In [1]: import numpy as np

In [2]: from numpy import linalg as LA

In [3]: np.set_printoptions(precision=2, suppress=True, linewidth=200)

In [4]: X = np.array([[0, -1, 3], [2, 3, 3], [2, 1, 1]])

In [5]: X[:, 0] = -3 * X[:, 1]

In [6]: X
Out[6]: 
array([[ 3, -1,  3],
       [-9,  3,  3],
       [-3,  1,  1]])

In [7]: Uu, s, VT = LA.svd(X)

In [8]: np.argmax(s[:-1] / (s[1:] + 1e-6)) + 1
Out[8]: np.int64(2)

In [9]: other = Uu[:, :2] @ np.diag(s[:2]) @ VT[:2]

In [10]: LA.matrix_rank(X, rtol=0.05)
Out[10]: np.int64(2)

In [11]: Uu, s, VT = LA.svd(X)

In [12]: evecs = VT[:(s > 1e-8).sum()]

In [13]: rng = np.random.default_rng(3527)

In [14]: x = X[1] + 5 * X[2] + rng.integers(2) * np.eye(3)[0]

In [15]: x
Out[15]: array([-23.,   8.,   8.])

In [16]: np.diag(evecs.T @ evecs)
Out[16]: array([0.9, 0.1, 1. ])

In [17]: other = X[0, 0] * X[1:] - np.outer(X[1:, 0], X[0])

In [18]: other
Out[18]: 
array([[ 0,  0, 36],
       [ 0,  0, 12]])

In [19]: LA.matrix_rank(other), LA.matrix_rank(X)
Out[19]: (np.int64(1), np.int64(2))

In [20]: np.flatnonzero(~other.round(6).any(axis=1))
Out[20]: array([], dtype=int64)

In [21]: other @ other.T
Out[21]: 
array([[1296,  432],
       [ 432,  144]])

In [22]: LA.pinv(other)
Out[22]: 
array([[0.  , 0.  ],
       [0.  , 0.  ],
       [0.02, 0.01]])

In [23]: other.T @ other
Out[23]: 
array([[   0,    0,    0],
       [   0,    0,    0],
       [   0,    0, 1440]])

In [24]: np.einsum("ii->", X)
Out[24]: np.int64(7)

In [25]: np.round(LA.eigvals(X), 2) + 0
Out[25]: array([4., 3., 0.])

In [26]: np.einsum("ij,ji->", X, X)
Out[26]: np.int64(25)

In [27]: round(LA.det(X.T), 2)
Out[27]: np.float64(0.0)

In [28]: np.kron(np.eye(2, dtype=int), X)
Out[28]: 
array([[ 3, -1,  3,  0,  0,  0],
       [-9,  3,  3,  0,  0,  0],
       [-3,  1,  1,  0,  0,  0],
       [ 0,  0,  0,  3, -1,  3],
       [ 0,  0,  0, -9,  3,  3],
       [ 0,  0,  0, -3,  1,  1]])

In [29]: M = np.load("test6.npy")

In [30]: M
Out[30]: 
array([[ 0.19, -0.35,  0.17],
       [-0.35,  0.67, -0.31],
       [ 0.17, -0.31,  0.15]])

In [31]: x = np.array([0, 0, 0])

In [32]: M @ x
Out[32]: array([0., 0., 0.])

In [33]: np.eye(3) - M
Out[33]: 
array([[ 0.81,  0.35, -0.17],
       [ 0.35,  0.33,  0.31],
       [-0.17,  0.31,  0.85]])

In [34]: LA.eigvalsh(2 * M - np.eye(3))
Out[34]: array([-1., -1.,  1.])

In [35]: M @ M @ x
Out[35]: array([0., 0., 0.])

In [36]: def softmax(z):
    ...:     e = np.exp(z - z.max(axis=-1, keepdims=True))
    ...:     return e / e.sum(axis=-1, keepdims=True)
    ...: 

In [37]: softmax(M).sum(axis=1)
Out[37]: array([1., 1., 1.])

In [38]: softmax(M[1])
Out[38]: array([0.21, 0.58, 0.22])

In [39]: att = M @ M.T / np.sqrt(3)

In [40]: softmax(att)
Out[40]: 
array([[0.37, 0.27, 0.36],
       [0.26, 0.47, 0.27],
       [0.36, 0.28, 0.36]])

In [41]: F = np.load("w.npy")

In [42]: F
Out[42]: 
array([[0.22, 0.33, 0.  , 0.44],
       [0.19, 0.32, 0.29, 0.19],
       [0.33, 0.17, 0.17, 0.33],
       [0.39, 0.39, 0.11, 0.11]])

In [43]: x = np.array([1, 0, 0, 0])

In [44]: target = F @ x

In [45]: c, lr = np.zeros(4), 1 / LA.norm(F, 2) ** 2

In [46]: for i in range(12):
    ...:     c -= lr * F.T @ (F @ c - target)
    ...:     if i % 2 == 0: print(i, round(LA.norm(F @ c - target), 2))
    ...: 
0 0.15
2 0.14
4 0.13
6 0.12
8 0.11
10 0.1

In [47]: round(LA.cond(F), 2)
Out[47]: np.float64(6.22)

In [48]: c
Out[48]: array([0.52, 0.27, 0.12, 0.13])

In [49]: other = F + rng.integers(-2, 3, (4, 1)) @ rng.integers(-2, 3, (1, 4))

In [50]: other
Out[50]: 
array([[ 0.22,  0.33,  0.  ,  0.44],
       [-1.81, -0.68,  1.29,  2.19],
       [ 0.33,  0.17,  0.17,  0.33],
       [ 2.39,  1.39, -0.89, -1.89]])

In [51]: LA.matrix_rank(other - F, tol=1e-8)
Out[51]: np.int64(1)

In [52]: np.abs(other - F).sum(axis=1)
Out[52]: array([0., 6., 0., 6.])

In [53]: other - F
Out[53]: 
array([[ 0.,  0.,  0.,  0.],
       [-2., -1.,  1.,  2.],
       [ 0.,  0.,  0.,  0.],
       [ 2.,  1., -1., -2.]])
